>>> import numpy as np
>>> np.set_printoptions(precision=2, suppress=True, linewidth=100, floatmode="fixed")
>>> F = np.minimum.outer(np.arange(1, 11), np.arange(1, 11)) * 5
>>> F
array([[ 5,  5,  5,  5,  5,  5,  5,  5,  5,  5],
       [ 5, 10, 10, 10, 10, 10, 10, 10, 10, 10],
       [ 5, 10, 15, 15, 15, 15, 15, 15, 15, 15],
       [ 5, 10, 15, 20, 20, 20, 20, 20, 20, 20],
       [ 5, 10, 15, 20, 25, 25, 25, 25, 25, 25],
       [ 5, 10, 15, 20, 25, 30, 30, 30, 30, 30],
       [ 5, 10, 15, 20, 25, 30, 35, 35, 35, 35],
       [ 5, 10, 15, 20, 25, 30, 35, 40, 40, 40],
       [ 5, 10, 15, 20, 25, 30, 35, 40, 45, 45],
       [ 5, 10, 15, 20, 25, 30, 35, 40, 45, 50]])
>>> rng = np.random.default_rng(34)
>>> z = rng.permutation(10)
>>> z
array([5, 9, 8, 2, 0, 1, 7, 3, 6, 4])
>>> Y = F[z][:, z]
>>> np.sort(np.abs(np.linalg.eigvals(Y)))
array([  1.28,   1.37,   1.54,   1.83,   2.33,   3.22,   5.00,   9.37,  25.24, 223.83])
>>> np.diag(Y)
array([30, 50, 45, 15,  5, 10, 40, 20, 35, 25])
>>> Y
array([[30, 30, 30, 15,  5, 10, 30, 20, 30, 25],
       [30, 50, 45, 15,  5, 10, 40, 20, 35, 25],
       [30, 45, 45, 15,  5, 10, 40, 20, 35, 25],
       [15, 15, 15, 15,  5, 10, 15, 15, 15, 15],
       [ 5,  5,  5,  5,  5,  5,  5,  5,  5,  5],
       [10, 10, 10, 10,  5, 10, 10, 10, 10, 10],
       [30, 40, 40, 15,  5, 10, 40, 20, 35, 25],
       [20, 20, 20, 15,  5, 10, 20, 20, 20, 20],
       [30, 35, 35, 15,  5, 10, 35, 20, 35, 25],
       [25, 25, 25, 15,  5, 10, 25, 20, 25, 25]])
>>> np.allclose(Y, F)
False
>>> x = np.ones(10)
>>> for _ in range(6):
...     x = F @ x
...     x /= np.linalg.norm(x)
...     print(round(x @ F @ x, 2))
... 
223.54
223.83
223.83
223.83
223.83
223.83
>>> x
array([0.07, 0.13, 0.19, 0.25, 0.30, 0.34, 0.38, 0.41, 0.43, 0.44])
>>> Y = np.linalg.inv(F)
>>> Y.round(2) + 0
array([[ 0.40, -0.20,  0.00,  0.00,  0.00,  0.00,  0.00,  0.00,  0.00,  0.00],
       [-0.20,  0.40, -0.20,  0.00,  0.00,  0.00,  0.00,  0.00,  0.00,  0.00],
       [ 0.00, -0.20,  0.40, -0.20,  0.00,  0.00,  0.00,  0.00,  0.00,  0.00],
       [ 0.00,  0.00, -0.20,  0.40, -0.20,  0.00,  0.00,  0.00,  0.00,  0.00],
       [ 0.00,  0.00,  0.00, -0.20,  0.40, -0.20,  0.00,  0.00,  0.00,  0.00],
       [ 0.00,  0.00,  0.00,  0.00, -0.20,  0.40, -0.20,  0.00,  0.00,  0.00],
       [ 0.00,  0.00,  0.00,  0.00,  0.00, -0.20,  0.40, -0.20,  0.00,  0.00],
       [ 0.00,  0.00,  0.00,  0.00,  0.00,  0.00, -0.20,  0.40, -0.20,  0.00],
       [ 0.00,  0.00,  0.00,  0.00,  0.00,  0.00,  0.00, -0.20,  0.40, -0.20],
       [ 0.00,  0.00,  0.00,  0.00,  0.00,  0.00,  0.00,  0.00, -0.20,  0.20]])
>>> np.linalg.inv(Y)
array([[ 5.00,  5.00,  5.00,  5.00,  5.00,  5.00,  5.00,  5.00,  5.00,  5.00],
       [ 5.00, 10.00, 10.00, 10.00, 10.00, 10.00, 10.00, 10.00, 10.00, 10.00],
       [ 5.00, 10.00, 15.00, 15.00, 15.00, 15.00, 15.00, 15.00, 15.00, 15.00],
       [ 5.00, 10.00, 15.00, 20.00, 20.00, 20.00, 20.00, 20.00, 20.00, 20.00],
       [ 5.00, 10.00, 15.00, 20.00, 25.00, 25.00, 25.00, 25.00, 25.00, 25.00],
       [ 5.00, 10.00, 15.00, 20.00, 25.00, 30.00, 30.00, 30.00, 30.00, 30.00],
       [ 5.00, 10.00, 15.00, 20.00, 25.00, 30.00, 35.00, 35.00, 35.00, 35.00],
       [ 5.00, 10.00, 15.00, 20.00, 25.00, 30.00, 35.00, 40.00, 40.00, 40.00],
       [ 5.00, 10.00, 15.00, 20.00, 25.00, 30.00, 35.00, 40.00, 45.00, 45.00],
       [ 5.00, 10.00, 15.00, 20.00, 25.00, 30.00, 35.00, 40.00, 45.00, 50.00]])
>>> np.round(F @ Y, 2) + 0
array([[1.00, 0.00, 0.00, 0.00, 0.00, 0.00, 0.00, 0.00, 0.00, 0.00],
       [0.00, 1.00, 0.00, 0.00, 0.00, 0.00, 0.00, 0.00, 0.00, 0.00],
       [0.00, 0.00, 1.00, 0.00, 0.00, 0.00, 0.00, 0.00, 0.00, 0.00],
       [0.00, 0.00, 0.00, 1.00, 0.00, 0.00, 0.00, 0.00, 0.00, 0.00],
       [0.00, 0.00, 0.00, 0.00, 1.00, 0.00, 0.00, 0.00, 0.00, 0.00],
       [0.00, 0.00, 0.00, 0.00, 0.00, 1.00, 0.00, 0.00, 0.00, 0.00],
       [0.00, 0.00, 0.00, 0.00, 0.00, 0.00, 1.00, 0.00, 0.00, 0.00],
       [0.00, 0.00, 0.00, 0.00, 0.00, 0.00, 0.00, 1.00, 0.00, 0.00],
       [0.00, 0.00, 0.00, 0.00, 0.00, 0.00, 0.00, 0.00, 1.00, 0.00],
       [0.00, 0.00, 0.00, 0.00, 0.00, 0.00, 0.00, 0.00, 0.00, 1.00]])
>>> round(np.linalg.cond(F), 2)
np.float64(175.09)
>>> round(float(np.linalg.det(F) * np.linalg.det(Y)), 2)
1.0
>>> data = np.array([[5, 5, 1, 0, 1, 4, 1, 5],
...     [5, 3, 0, 2, 5, 0, 2, 1],
...     [3, 2, 5, 4, 5, 3, 4, 5],
...     [5, 0, 2, 3, 2, 4, 1, 2],
...     [2, 5, 4, 4, 1, 0, 0, 4],
...     [0, 2, 3, 0, 4, 4, 0, 5],
...     [0, 0, 2, 1, 5, 0, 1, 2],
...     [3, 0, 4, 3, 2, 4, 4, 2],
...     [1, 1, 2, 3, 3, 3, 3, 4],
...     [0, 3, 0, 2, 1, 0, 0, 1],
...     [0, 4, 4, 4, 1, 0, 4, 0],
...     [3, 2, 1, 0, 1, 2, 1, 1],
...     [2, 2, 4, 3, 5, 5, 5, 5],
...     [4, 4, 3, 0, 0, 2, 4, 1],
...     [2, 4, 3, 1, 4, 2, 4, 4]])
>>> data[:, 0] = -3 * data[:, 5]
>>> data
array([[-12,   5,   1,   0,   1,   4,   1,   5],
       [  0,   3,   0,   2,   5,   0,   2,   1],
       [ -9,   2,   5,   4,   5,   3,   4,   5],
       [-12,   0,   2,   3,   2,   4,   1,   2],
       [  0,   5,   4,   4,   1,   0,   0,   4],
       [-12,   2,   3,   0,   4,   4,   0,   5],
       [  0,   0,   2,   1,   5,   0,   1,   2],
       [-12,   0,   4,   3,   2,   4,   4,   2],
       [ -9,   1,   2,   3,   3,   3,   3,   4],
       [  0,   3,   0,   2,   1,   0,   0,   1],
       [  0,   4,   4,   4,   1,   0,   4,   0],
       [ -6,   2,   1,   0,   1,   2,   1,   1],
       [-15,   2,   4,   3,   5,   5,   5,   5],
       [ -6,   4,   3,   0,   0,   2,   4,   1],
       [ -6,   4,   3,   1,   4,   2,   4,   4]])
>>> np.sort(np.abs(np.linalg.eigvals(F)))
array([  1.28,   1.37,   1.54,   1.83,   2.33,   3.22,   5.00,   9.37,  25.24, 223.83])
>>> round(np.abs(np.linalg.eigvals(F)).max(), 2)
np.float64(223.83)
>>> (F + F.T) / 2
array([[ 5.00,  5.00,  5.00,  5.00,  5.00,  5.00,  5.00,  5.00,  5.00,  5.00],
       [ 5.00, 10.00, 10.00, 10.00, 10.00, 10.00, 10.00, 10.00, 10.00, 10.00],
       [ 5.00, 10.00, 15.00, 15.00, 15.00, 15.00, 15.00, 15.00, 15.00, 15.00],
       [ 5.00, 10.00, 15.00, 20.00, 20.00, 20.00, 20.00, 20.00, 20.00, 20.00],
       [ 5.00, 10.00, 15.00, 20.00, 25.00, 25.00, 25.00, 25.00, 25.00, 25.00],
       [ 5.00, 10.00, 15.00, 20.00, 25.00, 30.00, 30.00, 30.00, 30.00, 30.00],
       [ 5.00, 10.00, 15.00, 20.00, 25.00, 30.00, 35.00, 35.00, 35.00, 35.00],
       [ 5.00, 10.00, 15.00, 20.00, 25.00, 30.00, 35.00, 40.00, 40.00, 40.00],
       [ 5.00, 10.00, 15.00, 20.00, 25.00, 30.00, 35.00, 40.00, 45.00, 45.00],
       [ 5.00, 10.00, 15.00, 20.00, 25.00, 30.00, 35.00, 40.00, 45.00, 50.00]])
>>> F @ F
array([[ 250,  475,  675,  850, 1000, 1125, 1225, 1300, 1350, 1375],
       [ 475,  925, 1325, 1675, 1975, 2225, 2425, 2575, 2675, 2725],
       [ 675, 1325, 1925, 2450, 2900, 3275, 3575, 3800, 3950, 4025],
       [ 850, 1675, 2450, 3150, 3750, 4250, 4650, 4950, 5150, 5250],
       [1000, 1975, 2900, 3750, 4500, 5125, 5625, 6000, 6250, 6375],
       [1125, 2225, 3275, 4250, 5125, 5875, 6475, 6925, 7225, 7375],
       [1225, 2425, 3575, 4650, 5625, 6475, 7175, 7700, 8050, 8225],
       [1300, 2575, 3800, 4950, 6000, 6925, 7700, 8300, 8700, 8900],
       [1350, 2675, 3950, 5150, 6250, 7225, 8050, 8700, 9150, 9375],
       [1375, 2725, 4025, 5250, 6375, 7375, 8225, 8900, 9375, 9625]])
>>> np.allclose(F @ F.T, F.T @ F)
True
>>> np.linalg.determinant(F)
Traceback (most recent call last):
  File "<python-input-29>", line 1, in <module>
    np.linalg.determinant(F)
    ^^^^^^^^^^^^^^^^^^^^^
AttributeError: module 'numpy.linalg' has no attribute 'determinant'
>>> np.linalg.matrix_rank(data, rtol=0.1)
np.int64(5)
>>> [round(float(x), 2) for x in np.linalg.svd(data, compute_uv=False)[:3]]
[40.7, 13.06, 7.77]
>>> def softmax(z):
...     e = np.exp(z - z.max(axis=-1, keepdims=True))
...     return e / e.sum(axis=-1, keepdims=True)
... 
>>> np.round(softmax(data[14]), 2) + 0
array([0.00, 0.22, 0.08, 0.01, 0.22, 0.03, 0.22, 0.22])
>>> softmax(data).sum(axis=1)
array([1.00, 1.00, 1.00, 1.00, 1.00, 1.00, 1.00, 1.00, 1.00, 1.00, 1.00, 1.00, 1.00, 1.00, 1.00])
>>> S = data @ data.T / np.sqrt(8)
>>> softmax(S).round(6).argmax(axis=1)
array([12,  2, 12, 12,  4, 12,  2, 12, 12,  4,  2, 12, 12, 12, 12])
>>> softmax(S)[14] @ data
array([-15.00,   2.00,   4.00,   3.00,   5.00,   5.00,   5.00,   5.00])
>>> Y = data / np.sqrt((data ** 2).mean(axis=1, keepdims=True))
>>> Y[0]
array([-2.33,  0.97,  0.19,  0.00,  0.19,  0.78,  0.19,  0.97])
>>> arr = np.loadtxt("m.csv", delimiter=",")
>>> arr
array([[-2.00,  0.00,  0.00,  0.00,  0.00,  0.00,  0.00,  0.00,  0.00,  0.00,  0.00,  0.00,  0.00],
       [ 0.00, -1.00,  0.00,  0.00,  0.00,  0.00,  0.00,  0.00,  0.00,  0.00,  0.00,  0.00,  0.00],
       [ 0.00,  0.00, -1.00,  0.00,  0.00,  0.00,  0.00,  0.00,  0.00,  0.00,  0.00,  0.00,  0.00],
       [ 0.00,  0.00,  0.00, -2.00,  0.00,  0.00,  0.00,  0.00,  0.00,  0.00,  0.00,  0.00,  0.00],
       [ 0.00,  0.00,  0.00,  0.00,  2.00,  0.00,  0.00,  0.00,  0.00,  0.00,  0.00,  0.00,  0.00],
       [ 0.00,  0.00,  0.00,  0.00,  0.00, -2.00,  0.00,  0.00,  0.00,  0.00,  0.00,  0.00,  0.00],
       [ 0.00,  0.00,  0.00,  0.00,  0.00,  0.00,  0.00,  0.00,  0.00,  0.00,  0.00,  0.00,  0.00],
       [ 0.00,  0.00,  0.00,  0.00,  0.00,  0.00,  0.00,  2.00,  0.00,  0.00,  0.00,  0.00,  0.00],
       [ 0.00,  0.00,  0.00,  0.00,  0.00,  0.00,  0.00,  0.00, -2.00,  0.00,  0.00,  0.00,  0.00],
       [ 0.00,  0.00,  0.00,  0.00,  0.00,  0.00,  0.00,  0.00,  0.00, -2.00,  0.00,  0.00,  0.00],
       [ 0.00,  0.00,  0.00,  0.00,  0.00,  0.00,  0.00,  0.00,  0.00,  0.00,  2.00,  0.00,  0.00],
       [ 0.00,  0.00,  0.00,  0.00,  0.00,  0.00,  0.00,  0.00,  0.00,  0.00,  0.00, -2.00,  0.00],
       [ 0.00,  0.00,  0.00,  0.00,  0.00,  0.00,  0.00,  0.00,  0.00,  0.00,  0.00,  0.00,  2.00]])
>>> np.abs(np.diag(np.linalg.qr(arr)[1])) > 1e-9
array([ True,  True,  True,  True,  True,  True, False,  True,  True,  True,  True,  True,  True])
>>> np.unique(arr.round(6), axis=0).shape
(13, 13)
>>> np.linalg.lstsq(arr[:-1].T, arr[-1])[2]
np.int32(11)
>>> left, s, VT = np.linalg.svd(arr)
>>> evecs = VT[:(s > 1e-8).sum()]
>>> x = arr[3] + 5 * arr[7] + rng.integers(2) * np.eye(13)[4]
>>> x
array([ 0.00,  0.00,  0.00, -2.00,  0.00,  0.00,  0.00, 10.00,  0.00,  0.00,  0.00,  0.00,  0.00])
>>> np.diag(evecs.T @ evecs)
array([1.00, 1.00, 1.00, 1.00, 1.00, 1.00, 0.00, 1.00, 1.00, 1.00, 1.00, 1.00, 1.00])
>>> np.linalg.matrix_rank(np.vstack([arr, x]))
np.int64(12)
>>> np.allclose(evecs.T @ evecs @ x, x)
True
>>> np.round(np.linalg.norm(x - evecs.T @ evecs @ x), 2)
np.float64(0.0)
>>> left, s, VT = np.linalg.svd(data)
>>> evecs = VT[:(s > 1e-8).sum()]
>>> x = data[0] + -2 * data[4] + rng.integers(2) * np.eye(8)[7]
>>> x
array([-12.00,  -5.00,  -7.00,  -8.00,  -1.00,   4.00,   1.00,  -3.00])
>>> np.round(evecs.T @ evecs, 2) + 0
array([[ 0.90,  0.00,  0.00,  0.00,  0.00, -0.30,  0.00,  0.00],
       [ 0.00,  1.00,  0.00,  0.00,  0.00,  0.00,  0.00,  0.00],
       [ 0.00,  0.00,  1.00,  0.00,  0.00,  0.00,  0.00,  0.00],
       [ 0.00,  0.00,  0.00,  1.00,  0.00,  0.00,  0.00,  0.00],
       [ 0.00,  0.00,  0.00,  0.00,  1.00,  0.00,  0.00,  0.00],
       [-0.30,  0.00,  0.00,  0.00,  0.00,  0.10,  0.00,  0.00],
       [ 0.00,  0.00,  0.00,  0.00,  0.00,  0.00,  1.00,  0.00],
       [ 0.00,  0.00,  0.00,  0.00,  0.00,  0.00,  0.00,  1.00]])
>>> np.linalg.matrix_rank(np.vstack([data, x]))
np.int64(7)
